% ipython --no-banner

In [1]: import numpy as np

In [2]: np.set_printoptions(precision=1, suppress=True, linewidth=160)

In [3]: rng = np.random.default_rng(627)

In [4]: M = np.triu(rng.random((6, 6)) < 0.4, 1).astype(int)

In [5]: M = M + M.T

In [6]: print(M)
[[0 0 0 0 1 0]
 [0 0 1 0 1 1]
 [0 1 0 0 1 0]
 [0 0 0 0 0 0]
 [1 1 1 0 0 0]
 [0 1 0 0 0 0]]

In [7]: print([round(float(np.linalg.det(M[:i, :i])), 2) + 0 for i in range(1, 7)])
[0.0, 0.0, 0.0, 0.0, 0.0, 0.0]

In [8]: print(np.all(np.linalg.eigvalsh(M) > 0))
False

In [9]: print(M @ M)
[[1 1 1 0 0 0]
 [1 3 1 0 1 0]
 [1 1 2 0 1 1]
 [0 0 0 0 0 0]
 [0 1 1 0 3 1]
 [0 0 1 0 1 1]]

In [10]: print(M.sum(axis=0))
[1 3 2 0 3 1]

In [11]: low = np.diag(M.sum(axis=1)) - M

In [12]: print(round(np.linalg.det(low[1:, 1:])))
0

In [13]: print(low @ np.ones(6))
[0. 0. 0. 0. 0. 0.]

In [14]: print(np.round(np.linalg.eigvalsh(low), 1) + 0)
[0.  0.  0.7 1.4 3.6 4.3]

In [15]: r0 = np.array([-3, 4, -2])

In [16]: print(np.cross(M[4, :3], M[2, :3]))
[-1  0  1]

In [17]: print(np.array([np.convolve(row, r0, "same") for row in M]))
[[ 0  0  0 -3  4 -2]
 [ 0 -3  4 -5  1  2]
 [-3  4 -2 -3  4 -2]
 [ 0  0  0  0  0  0]
 [ 1 -1  2 -2  0  0]
 [-3  4 -2  0  0  0]]

In [18]: E = np.loadtxt("run19.csv", delimiter=",")

In [19]: print(E)
[[-3. -1. -1.  2.  3. -2. -1. -1. -1. -1.]
 [-2.  0.  2.  0.  1.  3.  3. -8. -1.  3.]
 [-2.  0. -4.  0.  2. -3. -1.  2.  0. -1.]
 [ 6.  1. -1. -1. -2.  0. -1. -2.  4.  3.]
 [ 1.  1.  2.  4. -3.  0. -5. -3.  0.  0.]
 [ 0.  1. -1. -1.  1.  2.  3. -1.  2. -2.]
 [ 2.  3. -3. -4.  0. -2.  2. -2.  2. -2.]
 [ 1.  0.  3. -1. -3. -2. -2. -5.  0.  3.]
 [ 3.  4.  1.  2. -6. -1. -6. -1. -1. -2.]
 [ 8.  4. -2. -3. -5. -1. -2.  0.  3.  1.]
 [ 3.  2. -1. -2. -6. -1.  1. -1. -2. -5.]
 [ 0.  0.  0.  0.  0.  0.  0.  0.  0.  0.]
 [ 3.  0.  0. -3. -1. -1.  1. -2.  2.  3.]
 [ 0.  1. -4. -2.  3. -2. -2. -2. -1.  1.]
 [ 4.  1. -3. -5. -2. -2.  1.  1.  3.  3.]
 [ 0.  1. -1. -1.  1.  2.  3. -1.  2. -2.]
 [ 2.  2. -2. -3. -1. -4. -1. -1.  0.  0.]
 [-5.  1. -1.  3.  2. -2. -6. -3. -5. -2.]
 [ 3.  0.  0. -3. -1. -1.  1. -2.  2.  3.]
 [ 0.  3.  2.  0. -5. -2. -4. -1. -3. -2.]
 [ 0.  3. -4. -1. -2.  3.  1. -2. -7. -4.]
 [ 2.  2. -1.  2. -4. -1. -5.  0.  1.  0.]
 [ 3.  3. -4.  1.  0.  2. -4.  1.  0. -1.]
 [ 1.  5. -2. -3. -5. -1. -1.  1.  0. -4.]
 [ 7.  3. -5. -4. -2.  1.  2.  0.  7.  1.]
 [ 0.  0.  0.  0.  0.  0.  0.  0.  0.  0.]
 [ 3.  3. -5. -5. -2. -5. -1.  2.  1.  0.]
 [ 3.  2. -3.  2. -4. -2. -2. -2. -1. -6.]
 [-3. -1. -1.  2.  3. -2. -1. -1. -1. -1.]
 [ 5.  5. -5. -2. -1.  3. -2. -1. -2.  2.]
 [ 0.  2. -3. -1.  1.  1. -2.  1. -2. -1.]
 [ 0.  3. -6. -4.  2.  0.  4. -1.  0.  0.]
 [-8. -1.  1.  5.  5.  2.  1. -7. -4. -1.]
 [ 1.  3. -1.  3. -2.  1. -7. -2. -2. -1.]]

In [20]: print([round(float(x), 1) for x in np.linalg.svd(M, compute_uv=False)[:3]])
[2.3, 1.6, 1.3]

In [21]: cen = E - E.mean(axis=0)

In [22]: V = np.linalg.svd(cen)[2][:7]

In [23]: B = cen - cen @ V.T @ V

In [24]: print(round(float(np.linalg.norm(B) / np.linalg.norm(cen)), 1))
0.1

In [25]: print(np.diag(V.T @ V))
[0.6 0.2 0.7 0.6 0.7 0.9 0.8 1.  0.8 0.8]

In [26]: print(B.std(axis=0))
[0.5 0.6 0.3 0.3 0.3 0.1 0.2 0.1 0.4 0.2]

In [27]: cov = np.cov(E, rowvar=False)

In [28]: print(np.round(np.corrcoef(E.T), 1) + 0)
[[ 1.   0.6 -0.3 -0.6 -0.7 -0.1  0.   0.4  0.6  0.3]
 [ 0.6  1.  -0.5 -0.3 -0.6  0.1 -0.2  0.4  0.  -0.3]
 [-0.3 -0.5  1.   0.5 -0.2  0.  -0.2 -0.6 -0.1  0.1]
 [-0.6 -0.3  0.5  1.   0.2  0.2 -0.5 -0.4 -0.5 -0.3]
 [-0.7 -0.6 -0.2  0.2  1.   0.2  0.3 -0.2 -0.2  0.2]
 [-0.1  0.1  0.   0.2  0.2  1.   0.2 -0.3 -0.1  0. ]
 [ 0.  -0.2 -0.2 -0.5  0.3  0.2  1.  -0.1  0.3  0.1]
 [ 0.4  0.4 -0.6 -0.4 -0.2 -0.3 -0.1  1.   0.3 -0.2]
 [ 0.6  0.  -0.1 -0.5 -0.2 -0.1  0.3  0.3  1.   0.5]
 [ 0.3 -0.3  0.1 -0.3  0.2  0.   0.1 -0.2  0.5  1. ]]

In [29]: print(np.median(E, axis=0))
[ 1.   1.5 -1.  -1.  -1.  -1.  -1.  -1.   0.  -0.5]

In [30]: print(np.round(np.corrcoef(E[:, 8], E[:, 0])[0, 1], 1))
0.6

In [31]: print(np.argsort(-E.std(axis=0).round(6), kind="stable"))
[0 4 6 8 3 9 2 7 5 1]

In [32]: print(np.linalg.eigvalsh(cov)[::-1])
[23.3 14.1  8.7  5.7  4.3  3.   1.4  0.8  0.3  0.1]

In [33]: B = np.c_[E[:, :3] @ np.array([[-2, -1, -3], [4, 7, 5], [0, -5, 7]]), np.array([2, -3, 1, 2, -1, 0, -2, 3, -1, -3, 2, -1, 0, 2, 0, 3, 2, 0, 3, -1, 2, 2, 3, -1, 0, -1, -3, -1, 0, 2, -2, 1, -1, 0])]

In [34]: print(B)
[[  2.   1.  -3.   2.]
 [  4.  -8.  20.  -3.]
 [  4.  22. -22.   1.]
 [ -8.   6. -20.   2.]
 [  2.  -4.  16.  -1.]
 [  4.  12.  -2.   0.]
 [  8.  34. -12.  -2.]
 [ -2. -16.  18.   3.]
 [ 10.  20.  18.  -1.]
 [  0.  30. -18.  -3.]
 [  2.  16.  -6.   2.]
 [  0.   0.   0.  -1.]
 [ -6.  -3.  -9.   0.]
 [  4.  27. -23.   2.]
 [ -4.  18. -28.   0.]
 [  4.  12.  -2.   3.]
 [  4.  22. -10.   2.]
 [ 14.  17.  13.   0.]
 [ -6.  -3.  -9.   3.]
 [ 12.  11.  29.  -1.]
 [ 12.  41. -13.   2.]
 [  4.  17.  -3.   2.]
 [  6.  38. -22.   3.]
 [ 18.  44.   8.  -1.]
 [ -2.  39. -41.   0.]
 [  0.   0.   0.  -1.]
 [  6.  43. -29.  -3.]
 [  2.  26. -20.  -1.]
 [  2.   1.  -3.   0.]
 [ 10.  55. -25.   2.]
 [  8.  29. -11.  -2.]
 [ 12.  51. -27.   1.]
 [ 12.  -4.  26.  -1.]
 [ 10.  25.   5.   0.]]

In [35]: print(np.linalg.matrix_rank(np.c_[E, B]))
11

In [36]: print(np.round(np.linalg.lstsq(E, B[:, 0])[0], 1) + 0)
[-2.  4.  0.  0.  0.  0.  0.  0.  0.  0.]

In [37]: cen = B - B.mean(axis=0)

In [38]: left, sig, vt = np.linalg.svd(cen, full_matrices=False)

In [39]: print(np.searchsorted(np.cumsum(sig ** 2) / (sig ** 2).sum(), 0.9) + 1)
2

In [40]: print(np.abs(vt[0]).argmax())
1

In [41]: print((np.sign(left[:, 0]) == np.sign(left[0, 0])).astype(int))
[1 1 0 1 1 1 0 1 1 0 1 1 1 0 0 1 0 1 1 1 0 1 0 0 0 1 0 0 1 0 0 0 1 1]

In [42]: A = np.loadtxt("dump.csv", delimiter=",")

In [43]: print(A.round(1) + 0)
[[ 0.2  0.1  0.5  0.4  0.3 -0.1 -0.1 -0.3  0.3 -0.4  0.2]
 [-0.5  0.4  0.2  0.1 -0.4 -0.4  0.2 -0.2  0.1  0.2  0.2]
 [ 0.1 -0.7 -0.1  0.5 -0.1 -0.3  0.3 -0.1  0.1  0.3  0. ]
 [ 0.  -0.1  0.   0.   0.  -0.2  0.   0.5 -0.1 -0.1  0.8]
 [-0.1  0.1  0.2  0.5  0.   0.5  0.1  0.1 -0.6  0.2  0. ]
 [-0.1  0.2 -0.3  0.1 -0.1  0.5  0.6  0.   0.4 -0.2  0.1]
 [ 0.7  0.4 -0.1  0.  -0.2 -0.3  0.3  0.  -0.2  0.   0. ]
 [-0.1 -0.2  0.1  0.1 -0.4 -0.1  0.2  0.2 -0.3 -0.7 -0.3]
 [-0.2  0.3 -0.4  0.4  0.4 -0.3 -0.1  0.4  0.2 -0.1 -0.3]
 [ 0.2  0.1 -0.3  0.3 -0.6  0.2 -0.6 -0.1  0.2  0.   0.1]
 [-0.2  0.  -0.5  0.1  0.3 -0.1  0.  -0.6 -0.4 -0.3  0.2]]

In [44]: theta = np.radians(60)

In [45]: R = np.eye(11)

In [46]: R[2, 2] = R[10, 10] = np.cos(theta)

In [47]: R[2, 10], R[10, 2] = -np.sin(theta), np.sin(theta)

In [48]: print(R)
[[ 1.   0.   0.   0.   0.   0.   0.   0.   0.   0.   0. ]
 [ 0.   1.   0.   0.   0.   0.   0.   0.   0.   0.   0. ]
 [ 0.   0.   0.5  0.   0.   0.   0.   0.   0.   0.  -0.9]
 [ 0.   0.   0.   1.   0.   0.   0.   0.   0.   0.   0. ]
 [ 0.   0.   0.   0.   1.   0.   0.   0.   0.   0.   0. ]
 [ 0.   0.   0.   0.   0.   1.   0.   0.   0.   0.   0. ]
 [ 0.   0.   0.   0.   0.   0.   1.   0.   0.   0.   0. ]
 [ 0.   0.   0.   0.   0.   0.   0.   1.   0.   0.   0. ]
 [ 0.   0.   0.   0.   0.   0.   0.   0.   1.   0.   0. ]
 [ 0.   0.   0.   0.   0.   0.   0.   0.   0.   1.   0. ]
 [ 0.   0.   0.9  0.   0.   0.   0.   0.   0.   0.   0.5]]

In [49]: B = A @ R.T

In [50]: print(np.allclose(A @ A.T, B @ B.T))
True

In [51]: print(np.round(np.linalg.det(R), 1), np.trace(R))
1.0 10.0

In [52]: print(B.round(1) + 0)
[[ 0.2  0.1  0.1  0.4  0.3 -0.1 -0.1 -0.3  0.3 -0.4  0.6]
 [-0.5  0.4 -0.1  0.1 -0.4 -0.4  0.2 -0.2  0.1  0.2  0.3]
 [ 0.1 -0.7 -0.1  0.5 -0.1 -0.3  0.3 -0.1  0.1  0.3 -0.1]
 [ 0.  -0.1 -0.7  0.   0.  -0.2  0.   0.5 -0.1 -0.1  0.4]
 [-0.1  0.1  0.1  0.5  0.   0.5  0.1  0.1 -0.6  0.2  0.2]
 [-0.1  0.2 -0.3  0.1 -0.1  0.5  0.6  0.   0.4 -0.2 -0.2]
 [ 0.7  0.4 -0.1  0.  -0.2 -0.3  0.3  0.  -0.2  0.  -0.1]
 [-0.1 -0.2  0.3  0.1 -0.4 -0.1  0.2  0.2 -0.3 -0.7 -0.1]
 [-0.2  0.3  0.1  0.4  0.4 -0.3 -0.1  0.4  0.2 -0.1 -0.5]
 [ 0.2  0.1 -0.3  0.3 -0.6  0.2 -0.6 -0.1  0.2  0.  -0.2]
 [-0.2  0.  -0.5  0.1  0.3 -0.1  0.  -0.6 -0.4 -0.3 -0.3]]
